$ python -q
>>> import numpy as np
>>> np.set_printoptions(precision=1, suppress=True, linewidth=100, legacy="1.25")
>>> data = np.loadtxt("out9.csv", delimiter=",")
>>> print(data.round(1) + 0)
[[ 25.9   3.4  12.8 -48.3 -37.8  27.9  32.9]
 [ 25.7   3.3  12.7 -47.8 -37.6  27.7  32.5]
 [ 23.6   2.7  11.4 -43.2 -34.9  25.1  28.7]
 [ 23.3   2.6  11.2 -42.6 -34.5  24.7  28.2]
 [ 23.3   2.6  11.1 -42.5 -34.4  24.7  28.1]
 [ 14.6   0.6   5.5 -23.5 -22.5  14.1  12.6]
 [ 13.8   0.5   5.  -21.7 -21.3  13.1  11.1]
 [ 13.4   0.4   4.7 -20.8 -20.8  12.6  10.5]
 [ 13.2   0.4   4.6 -20.3 -20.4  12.3  10.1]
 [  9.5   0.    2.2 -12.3 -14.8   8.    4. ]
 [  9.4   0.    2.1 -12.1 -14.7   7.9   3.9]
 [  5.5   0.   -0.3  -4.1  -8.2   3.5  -1.6]
 [  4.5   0.2  -0.8  -2.1  -6.3   2.4  -2.7]
 [  4.5   0.2  -0.8  -2.1  -6.3   2.4  -2.7]
 [  4.2   0.3  -1.   -1.5  -5.7   2.1  -2.9]
 [  3.3   0.4  -1.3  -0.2  -4.1   1.3  -3.5]
 [  2.    0.8  -1.5   1.2  -1.7   0.5  -3.3]
 [  1.8   0.8  -1.4   1.3  -1.3   0.3  -3.1]
 [  1.2   0.8  -1.1   1.1  -0.5   0.2  -2.1]
 [  1.1   0.8  -1.1   1.1  -0.5   0.2  -2.1]
 [  0.7   0.6  -0.7   0.7  -0.2   0.1  -1.2]
 [  0.6   0.5  -0.6   0.6  -0.1   0.1  -1.1]
 [ -1.7  -2.    1.5  -1.2  -0.4  -0.6   1.8]
 [ -2.9  -3.6   2.3  -1.6  -0.7  -1.2   2.3]
 [ -3.1  -3.9   2.5  -1.6  -0.8  -1.4   2.3]
 [ -3.7  -4.7   2.8  -1.6  -1.   -1.8   2.4]
 [ -8.3 -10.7   4.7  -0.4  -2.1  -5.1   1. ]
 [-14.5 -18.7   6.1   3.4  -3.1 -10.5  -3.4]
 [-22.9 -28.9   7.1  10.3  -3.5 -18.2 -11.3]
 [-34.1 -42.1   7.5  21.4  -3.3 -29.2 -23.7]
 [-36.7 -45.1   7.5  24.1  -3.2 -31.8 -26.8]
 [-56.6 -67.6   6.7  46.6  -1.3 -52.1 -51.6]
 [-58.1 -69.3   6.6  48.5  -1.1 -53.8 -53.6]
 [-61.3 -72.8   6.4  52.3  -0.7 -57.1 -57.8]]
>>> # looks like rank 3
>>> Uu, sig, Vt = np.linalg.svd(data, full_matrices=False)
>>> print(sig.round(1) + 0)
[289.  122.8  27.    0.    0.    0.    0. ]
>>> print((sig > 1e-8).sum())
3
>>> print(np.allclose(Uu * sig @ Vt, data))
True
>>> print(np.round(Uu.T @ Uu, 1) + 0)
[[1. 0. 0. 0. 0. 0. 0.]
 [0. 1. 0. 0. 0. 0. 0.]
 [0. 0. 1. 0. 0. 0. 0.]
 [0. 0. 0. 1. 0. 0. 0.]
 [0. 0. 0. 0. 1. 0. 0.]
 [0. 0. 0. 0. 0. 1. 0.]
 [0. 0. 0. 0. 0. 0. 1.]]
>>> print(np.round(Uu.T @ data @ Vt.T, 1) + 0)
[[289.    0.    0.    0.    0.    0.    0. ]
 [  0.  122.8   0.    0.    0.    0.    0. ]
 [  0.    0.   27.    0.    0.    0.    0. ]
 [  0.    0.    0.    0.    0.    0.    0. ]
 [  0.    0.    0.    0.    0.    0.    0. ]
 [  0.    0.    0.    0.    0.    0.    0. ]
 [  0.    0.    0.    0.    0.    0.    0. ]]
>>> G = np.cov(data, rowvar=False)
>>> print(np.argwhere(np.triu(np.abs(np.corrcoef(data.T)) > 0.8, 1)))
[[0 1]
 [0 3]
 [0 5]
 [0 6]
 [1 3]
 [1 5]
 [1 6]
 [3 4]
 [3 5]
 [3 6]
 [5 6]]
>>> print(np.polyfit(data[:, 4], data[:, 1], 1))
[ -0.6 -16.9]
>>> A = np.load("layer12.npy")
>>> print(A)
[[ 2  3  0 -4  5  1 -2]
 [ 2  2 -1 -2 -1 -1 -1]
 [ 0  1  1 -2  6  2 -1]
 [ 2  2 -1 -2 -1 -1 -1]
 [ 0  0  0  0  0  0  0]
 [ 4  1 -1 -1 -2  0  0]
 [-1  0  0 -2  2 -1  0]
 [-2  4 -2 -3  3  2  2]
 [ 1 -1  0 -1  1  0  1]
 [-3  2 -2 -3  3  0  2]
 [ 1  2 -1 -2  0 -1  2]
 [ 0  0  0  2 -1  1  3]
 [-2  4 -2 -3  3  2  2]
 [-2  1  0  1  0  0  2]
 [-4  3 -2  0  1  1  4]
 [ 1 -1  1  2  2  2 -1]
 [ 2 -1  0  1 -1  1  1]
 [-2  1  0  1  0  0  2]
 [ 5  0  0  1  0  2 -1]
 [ 1 -1  0 -1  1  0  1]
 [-2  2 -2 -1  1  1  2]
 [ 2 -1  0  1 -1  1  1]
 [ 0  0  0  0  0  0  0]
 [ 1 -1  1  2  2  2 -1]
 [ 4  1 -1 -1 -2  0  0]
 [ 0  1 -2  0  0  2  3]
 [ 2 -2  1  1  3  2  0]
 [-2  2 -2 -1  1  1  2]
 [ 1 -1  1  2  2  2 -1]
 [ 1 -1  1  2  2  2 -1]
 [ 0  0  0  0  0  0  0]
 [ 1  2  0  1  1  1  0]
 [-1  0  1  3  2  2  1]
 [-2  2 -2 -1  1  1  2]
 [ 2  2 -1 -2 -1 -1 -1]
 [ 0  0  0  0  0  0  0]
 [ 0  0  0  0  0  0  0]
 [ 0  2  0 -2  2  1  0]
 [ 0  1  1 -2  6  2 -1]
 [-2  2 -2 -1  1  1  2]]
>>> x = np.array([4, -2, -5, -3, 3, -4, -1])
>>> rhs = A @ x
>>> print(np.linalg.lstsq(A, rhs)[0])
[ 4. -2. -5. -3.  3. -4. -1.]
>>> print(np.linalg.solve(A.T @ A, A.T @ rhs))
[ 4. -2. -5. -3.  3. -4. -1.]
>>> print(np.round(np.linalg.pinv(A) @ A, 1) + 0)
[[1. 0. 0. 0. 0. 0. 0.]
 [0. 1. 0. 0. 0. 0. 0.]
 [0. 0. 1. 0. 0. 0. 0.]
 [0. 0. 0. 1. 0. 0. 0.]
 [0. 0. 0. 0. 1. 0. 0.]
 [0. 0. 0. 0. 0. 1. 0.]
 [0. 0. 0. 0. 0. 0. 1.]]
>>> print(rhs)
[ 27  17  10  17   0  16  12   2  11  10  13 -16   2 -15 -17  -6  -1 -15  10  11  -2  -1   0  -6
  16  -3   5  -2  -6  -6   0  -4 -21  -2  17   0   0   4  10  -2]
>>> rng = np.random.default_rng(6900)
>>> rhs = rhs + 0.1 * rng.normal(size=40)
>>> print(rhs.round(1) + 0)
[ 26.9  16.9   9.9  17.2   0.   16.2  12.1   2.   11.1   9.8  12.9 -16.    2.  -15.1 -16.9  -6.1
  -0.8 -15.1   9.9  11.1  -2.   -1.    0.2  -6.   15.9  -2.8   5.   -2.   -6.   -5.9  -0.1  -4.
 -21.   -2.   17.    0.    0.    4.   10.1  -1.9]
>>> beta, *_ = np.linalg.lstsq(A, rhs)
>>> print(beta)
[ 4. -2. -5. -3.  3. -4. -1.]
>>> print(np.round(A.T @ (rhs - A @ beta), 1) + 0)
[0. 0. 0. 0. 0. 0. 0.]
>>> print(np.round(np.linalg.norm(rhs - A @ beta), 1))
0.6
>>> print(np.linalg.lstsq(data[:-1].T, data[-1])[2])
3
>>> hat = A @ np.linalg.solve(A.T @ A, A.T)
>>> print(np.round(np.linalg.eigvalsh(hat), 1) + 0)
[0. 0. 0. 0. 0. 0. 0. 0. 0. 0. 0. 0. 0. 0. 0. 0. 0. 0. 0. 0. 0. 0. 0. 0. 0. 0. 0. 0. 0. 0. 0. 0. 0.
 1. 1. 1. 1. 1. 1. 1.]
>>> print(np.linalg.matrix_rank(np.eye(40) - hat))
33
>>> print(np.allclose(hat @ hat, hat))
True
>>> print(np.round(hat @ A[:, 1], 1) + 0)
[ 3.  2.  1.  2.  0.  1.  0.  4. -1.  2.  2.  0.  4.  1.  3. -1. -1.  1.  0. -1.  2. -1.  0. -1.
  1.  1. -2.  2. -1. -1.  0.  2.  0.  2.  2.  0.  0.  2.  1.  2.]
>>> J = np.loadtxt("w.csv", delimiter=",")
>>> print(J.round(1) + 0)
[[0.  0.  0.1 0.1 0. ]
 [0.  0.1 0.2 0.2 0.1]
 [0.1 0.2 0.4 0.4 0.2]
 [0.1 0.2 0.4 0.4 0.2]
 [0.  0.1 0.2 0.2 0.1]]
>>> D = np.linalg.norm(A[:, None] - A[None], axis=-1)
>>> print(D.mean(axis=1).argmax())
0
>>> print(np.unravel_index(D.round(6).argmax(), D.shape))
(14, 18)
>>> print(D.shape)
(40, 40)
>>> print(np.linalg.norm(A - A.mean(axis=0), axis=1))
[6.6 4.1 5.8 4.1 1.7 5.  3.  5.6 2.3 5.3 3.3 4.1 5.6 3.3 6.1 4.1 3.6 3.3 5.5 2.3 3.4 3.6 1.7 4.1
 5.  3.4 4.6 3.4 4.1 4.1 1.7 2.1 4.3 3.4 4.1 1.7 1.7 2.3 5.8 3.4]
>>> feats = np.load("m.npy")
>>> print(feats)
[[-71.9 -69.7 -19.2  62.5]
 [-18.4 -22.   -1.9  19.8]
 [ -9.1 -13.7   0.8  12.7]
 [ 44.8  -1.7  43.1   6.8]
 [-71.8 -69.7 -20.3  61.9]
 [-53.9 -60.3 -10.5  54.1]
 [-26.3 -35.8  -1.7  33.4]]
>>> labels = rng.permutation(4)
>>> M2 = feats[:, labels] * rng.choice([-1, 1], 4)
>>> print(M2)
[[ 19.2 -69.7 -71.9 -62.5]
 [  1.9 -22.  -18.4 -19.8]
 [ -0.8 -13.7  -9.1 -12.7]
 [-43.1  -1.7  44.8  -6.8]
 [ 20.3 -69.7 -71.8 -61.9]
 [ 10.5 -60.3 -53.9 -54.1]
 [  1.7 -35.8 -26.3 -33.4]]
>>> Uu, _, Vt = np.linalg.svd(feats.T @ M2)
>>> print(np.round(Uu @ Vt, 1) + 0)
[[ 0.  0.  1.  0.]
 [ 0.  1.  0.  0.]
 [-1.  0.  0.  0.]
 [ 0.  0.  0. -1.]]
>>> print(labels)
[2 1 0 3]
>>> mat = np.array([[-3, 9, -3, -3, 2, 3],
...     [-3, 6, -2, 0, -2, 1],
...     [1, 9, -3, -1, -2, 2],
...     [3, 9, -3, -3, 2, -2],
...     [1, -9, 3, 2, 0, 2]])
>>> x = np.array([1, 1, -2, 0, 0, 1])
>>> print(np.einsum("ij,j->i", mat, x))
[ 15   8  18  16 -12]
>>> print(mat @ np.eye(6)[2])
[-3. -2. -3. -3.  3.]
>>> print(mat @ x)
[ 15   8  18  16 -12]
>>> print(mat @ (2 * x))
[ 30  16  36  32 -24]
>>> print(mat * x)
[[-3  9  6  0  0  3]
 [-3  6  4  0  0  1]
 [ 1  9  6  0  0  2]
 [ 3  9  6  0  0 -2]
 [ 1 -9 -6  0  0  2]]
>>> Uu, sig, Vt = np.linalg.svd(mat)
>>> print(np.argmax(sig[:-1] / (sig[1:] + 1e-6)) + 1)
4
>>> M2 = Uu[:, :4] @ np.diag(sig[:4]) @ Vt[:4]
>>> print(np.linalg.matrix_rank(mat, rtol=0.05))
4
>>> print(round(np.abs(mat - M2).max(), 1))
0.1
>>> print(round(float(np.linalg.norm(mat - M2) / np.linalg.norm(mat)), 1))
0.0
>>> print(np.linalg.matrix_rank(M2))
4
>>> f = np.array([-3, 3, 8, -7, 1, 3, -5, 0, -9]) + 0.5
>>> F = np.outer(f, f) / (f @ f)
>>> print(F.round(1) + 0)
[[ 0.   0.  -0.1  0.1  0.   0.   0.   0.   0.1]
 [ 0.   0.1  0.1 -0.1  0.   0.1 -0.1  0.  -0.1]
 [-0.1  0.1  0.3 -0.2  0.1  0.1 -0.2  0.  -0.3]
 [ 0.1 -0.1 -0.2  0.2  0.  -0.1  0.1  0.   0.2]
 [ 0.   0.   0.1  0.   0.   0.   0.   0.  -0.1]
 [ 0.   0.1  0.1 -0.1  0.   0.1 -0.1  0.  -0.1]
 [ 0.  -0.1 -0.2  0.1  0.  -0.1  0.1  0.   0.2]
 [ 0.   0.   0.   0.   0.   0.   0.   0.   0. ]
 [ 0.1 -0.1 -0.3  0.2 -0.1 -0.1  0.2  0.   0.3]]
>>> # row 5 repeats row 1
>>> Uu, sig, Vt = np.linalg.svd(F)
>>> print(np.argmax(sig[:-1] / (sig[1:] + 1e-6)) + 1)
1
>>> M2 = Uu[:, :1] @ np.diag(sig[:1]) @ Vt[:1]
>>> print(np.linalg.matrix_rank(F, rtol=0.05))
1
>>> print(round(float(np.linalg.norm(F - M2, 2)), 1), np.round(sig[1], 1))
0.0 0.0
>>> print(M2.round(1) + 0)
[[ 0.   0.  -0.1  0.1  0.   0.   0.   0.   0.1]
 [ 0.   0.1  0.1 -0.1  0.   0.1 -0.1  0.  -0.1]
 [-0.1  0.1  0.3 -0.2  0.1  0.1 -0.2  0.  -0.3]
 [ 0.1 -0.1 -0.2  0.2  0.  -0.1  0.1  0.   0.2]
 [ 0.   0.   0.1  0.   0.   0.   0.   0.  -0.1]
 [ 0.   0.1  0.1 -0.1  0.   0.1 -0.1  0.  -0.1]
 [ 0.  -0.1 -0.2  0.1  0.  -0.1  0.1  0.   0.2]
 [ 0.   0.   0.   0.   0.   0.   0.   0.   0. ]
 [ 0.1 -0.1 -0.3  0.2 -0.1 -0.1  0.2  0.   0.3]]
>>> print(np.linalg.matrix_rank(M2))
1
>>> ev, V = np.linalg.eigh(F)
>>> x = np.array([0, 3, -2, 2, 0, 1, -3, -1, 2])
>>> print(np.round(V * np.abs(ev) @ V.T, 1) + 0)
[[ 0.   0.  -0.1  0.1  0.   0.   0.   0.   0.1]
 [ 0.   0.1  0.1 -0.1  0.   0.1 -0.1  0.  -0.1]
 [-0.1  0.1  0.3 -0.2  0.1  0.1 -0.2  0.  -0.3]
 [ 0.1 -0.1 -0.2  0.2  0.  -0.1  0.1  0.   0.2]
 [ 0.   0.   0.1  0.   0.   0.   0.   0.  -0.1]
 [ 0.   0.1  0.1 -0.1  0.   0.1 -0.1  0.  -0.1]
 [ 0.  -0.1 -0.2  0.1  0.  -0.1  0.1  0.   0.2]
 [ 0.   0.   0.   0.   0.   0.   0.   0.   0. ]
 [ 0.1 -0.1 -0.3  0.2 -0.1 -0.1  0.2  0.   0.3]]
>>> print(np.round(np.linalg.eigvalsh(F[1:, 1:]), 1) + 0)
[0. 0. 0. 0. 0. 0. 0. 1.]
>>> print(np.round(V * np.maximum(ev, 0) @ V.T, 1) + 0)
[[ 0.   0.  -0.1  0.1  0.   0.   0.   0.   0.1]
 [ 0.   0.1  0.1 -0.1  0.   0.1 -0.1  0.  -0.1]
 [-0.1  0.1  0.3 -0.2  0.1  0.1 -0.2  0.  -0.3]
 [ 0.1 -0.1 -0.2  0.2  0.  -0.1  0.1  0.   0.2]
 [ 0.   0.   0.1  0.   0.   0.   0.   0.  -0.1]
 [ 0.   0.1  0.1 -0.1  0.   0.1 -0.1  0.  -0.1]
 [ 0.  -0.1 -0.2  0.1  0.  -0.1  0.1  0.   0.2]
 [ 0.   0.   0.   0.   0.   0.   0.   0.   0. ]
 [ 0.1 -0.1 -0.3  0.2 -0.1 -0.1  0.2  0.   0.3]]
>>> print(np.round(x @ F @ x / (x @ x), 1), round(ev[0], 1), round(ev[-1], 1))
0.1 -0.0 1.0
>>> print((np.sign(V[:, -1].round(6)) == np.sign(V[0, -1].round(6))).astype(int))
[1 0 0 1 0 0 1 0 1]
